% ipython --no-banner

In [1]: import numpy as np

In [2]: np.set_printoptions(suppress=True, linewidth=140)

In [3]: data = np.loadtxt("test0.csv", delimiter=",")

In [4]: data
Out[4]: 
array([[ 0.,  1.,  2.,  2., -2.],
       [ 0.,  0.,  1., -2.,  2.],
       [ 0.,  0.,  0.,  1.,  2.],
       [ 0.,  0.,  0.,  0.,  2.],
       [ 0.,  0.,  0.,  0.,  0.]])

In [5]: rng = np.random.default_rng(522473)

In [6]: idx = rng.permutation(5)

In [7]: print(idx)
[1 2 0 4 3]

In [8]: A2 = data[idx][:, idx]

In [9]: np.round(np.sort(np.abs(np.linalg.eigvals(A2))), 2)
Out[9]: array([0., 0., 0., 0., 0.])

In [10]: np.trace(A2)
Out[10]: np.float64(0.0)

In [11]: U, sig, Vt = np.linalg.svd(data)

In [12]: np.argmax(sig[:-1] / (sig[1:] + 1e-6)) + 1
Out[12]: np.int64(4)

In [13]: A2 = U[:, :4] @ np.diag(sig[:4]) @ Vt[:4]

In [14]: print(A2.round(2) + 0)
[[ 0.  1.  2.  2. -2.]
 [ 0.  0.  1. -2.  2.]
 [ 0.  0.  0.  1.  2.]
 [ 0.  0.  0.  0.  2.]
 [ 0.  0.  0.  0.  0.]]

In [15]: round(np.abs(data - A2).max(), 2)
Out[15]: np.float64(0.0)

In [16]: print(np.linalg.matrix_rank(data, rtol=0.05))
3

In [17]: (data - data.T) / 2
Out[17]: 
array([[ 0. ,  0.5,  1. ,  1. , -1. ],
       [-0.5,  0. ,  0.5, -1. ,  1. ],
       [-1. , -0.5,  0. ,  0.5,  1. ],
       [-1. ,  1. , -0.5,  0. ,  1. ],
       [ 1. , -1. , -1. , -1. ,  0. ]])

In [18]: round(float(np.linalg.det(data)), 2)
Out[18]: 0.0

In [19]: np.trace(data)
Out[19]: np.float64(0.0)

In [20]: data.inv()
Traceback (most recent call last):
  Cell In[20], line 1
    data.inv()
AttributeError: 'numpy.ndarray' object has no attribute 'inv'


In [21]: np.round(np.linalg.matrix_power(data, 3), 2)
Out[21]: 
array([[0., 0., 0., 1., 2.],
       [0., 0., 0., 0., 2.],
       [0., 0., 0., 0., 0.],
       [0., 0., 0., 0., 0.],
       [0., 0., 0., 0., 0.]])

In [22]: x0 = np.array([6, 2, 4, -8, 1])

In [23]: a = np.maximum(data @ x0, 0)

In [24]: np.maximum(data @ x0, 0) - np.maximum(-data @ x0, 0)
Out[24]: array([-8., 22., -6.,  2.,  0.])

In [25]: np.flatnonzero(a > 1e-9)
Out[25]: array([1, 3])

In [26]: data.T @ a
Out[26]: array([  0.,   0.,  22., -44.,  48.])

In [27]: np.round(np.tanh(data @ x0), 2)
Out[27]: array([-1.  ,  1.  , -1.  ,  0.96,  0.  ])

In [28]: a
Out[28]: array([ 0., 22.,  0.,  2.,  0.])

In [29]: np.round(np.sort(np.linalg.eigvals(data)), 2)
Out[29]: array([0., 0., 0., 0., 0.])

In [30]: [int(np.linalg.matrix_rank(np.linalg.matrix_power(data, p))) for p in range(1, 6)]
Out[30]: [4, 3, 2, 1, 0]

In [31]: data @ data
Out[31]: 
array([[ 0.,  0.,  1.,  0., 10.],
       [ 0.,  0.,  0.,  1., -2.],
       [ 0.,  0.,  0.,  0.,  2.],
       [ 0.,  0.,  0.,  0.,  0.],
       [ 0.,  0.,  0.,  0.,  0.]])

In [32]: print(np.linalg.matrix_rank(data - data[0, 0] * np.eye(5)))
4

In [33]: Q, _ = np.linalg.qr(np.array([[0.4, 1.6],
    ...:     [-0.1, -0.9],
    ...:     [-0.1, -1.9],
    ...:     [-0.4, 0.1],
    ...:     [0.1, -0.4],
    ...:     [1.5, -1.7]]))

In [34]: mat = Q @ Q.T

In [35]: mat.round(2)
Out[35]: 
array([[ 0.45, -0.22, -0.43, -0.1 , -0.05,  0.08],
       [-0.22,  0.11,  0.22,  0.03,  0.03,  0.02],
       [-0.43,  0.22,  0.44,  0.05,  0.07,  0.1 ],
       [-0.1 ,  0.03,  0.05,  0.06, -0.01, -0.22],
       [-0.05,  0.03,  0.07, -0.01,  0.02,  0.08],
       [ 0.08,  0.02,  0.1 , -0.22,  0.08,  0.92]])

In [36]: def softmax(z):
    ...:     e = np.exp(z - z.max(axis=-1, keepdims=True))
    ...:     return e / e.sum(axis=-1, keepdims=True)
    ...: 

In [37]: np.round(softmax(mat[0]), 2)
Out[37]: array([0.26, 0.13, 0.11, 0.15, 0.16, 0.18])

In [38]: np.round(softmax(10 * mat[0]), 2) + 0
Out[38]: array([0.96, 0.  , 0.  , 0.  , 0.01, 0.02])

In [39]: att = mat @ mat.T / np.sqrt(6)

In [40]: print(np.round(softmax(att), 2))
[[0.2  0.15 0.14 0.16 0.16 0.17]
 [0.15 0.17 0.18 0.17 0.17 0.17]
 [0.14 0.18 0.19 0.16 0.17 0.17]
 [0.16 0.17 0.17 0.17 0.17 0.15]
 [0.16 0.17 0.17 0.16 0.17 0.17]
 [0.16 0.16 0.16 0.14 0.16 0.22]]

In [41]: print(np.round(softmax(att + np.triu(np.full(att.shape, -np.inf), 1)), 2))
[[1.   0.   0.   0.   0.   0.  ]
 [0.47 0.53 0.   0.   0.   0.  ]
 [0.27 0.35 0.38 0.   0.   0.  ]
 [0.24 0.25 0.25 0.26 0.   0.  ]
 [0.19 0.2  0.2  0.2  0.2  0.  ]
 [0.16 0.16 0.16 0.14 0.16 0.22]]

In [42]: np.round(softmax(att)[0] @ mat, 2)
Out[42]: array([-0.01,  0.02,  0.05, -0.04,  0.02,  0.17])
